$ python3 -q
>>> import numpy as np
>>> import numpy.linalg as la
>>> np.set_printoptions(precision=2, suppress=True, linewidth=100, legacy="1.25")
>>> f = np.array([3, 1, -2])
>>> rng = np.random.default_rng(217742)
>>> feats = np.outer(rng.normal(size=25), f) + 0.05 * rng.normal(size=(25, 3))
>>> feats
array([[-0.37, -0.07,  0.23],
       [ 4.9 ,  1.66, -3.31],
       [ 1.57,  0.46, -1.02],
       [ 2.6 ,  0.91, -1.74],
       [ 0.07, -0.03,  0.08],
       [ 1.23,  0.53, -0.85],
       [ 6.66,  2.17, -4.37],
       [ 4.67,  1.48, -3.16],
       [ 0.43,  0.23, -0.32],
       [ 0.97,  0.36, -0.73],
       [-1.12, -0.46,  0.67],
       [-1.85, -0.65,  1.34],
       [-0.39, -0.12,  0.36],
       [-3.8 , -1.29,  2.61],
       [ 2.73,  0.79, -1.82],
       [ 2.88,  0.94, -1.9 ],
       [-1.72, -0.6 ,  1.03],
       [ 1.63,  0.54, -1.14],
       [-0.86, -0.3 ,  0.55],
       [-4.26, -1.45,  2.84],
       [-2.6 , -0.87,  1.67],
       [ 2.02,  0.71, -1.43],
       [-8.26, -2.75,  5.48],
       [-0.98, -0.34,  0.65],
       [-0.23, -0.06,  0.22]])
>>> np.abs(la.svd(feats)[2][-1])
array([0.12, 0.95, 0.29])
>>> la.matrix_rank(feats, rtol=0.1)
1
>>> la.cond(feats) > 100
False
>>> np.argsort(-la.norm(feats, axis=0).round(6), kind="stable")[:3]
array([0, 2, 1])
>>> W2 = feats[[12, 2]].astype(float)
>>> for _ in range(7):
...     labels = la.norm(feats[:, None] - W2, axis=-1).argmin(axis=1)
...     W2 = np.array([feats[labels == j].mean(axis=0) for j in range(2)])
... 
>>> labels
array([0, 1, 1, 1, 0, 1, 1, 1, 0, 1, 0, 0, 0, 0, 1, 1, 0, 1, 0, 0, 0, 1, 0, 0, 0])
>>> np.bincount(labels)
array([14, 11])
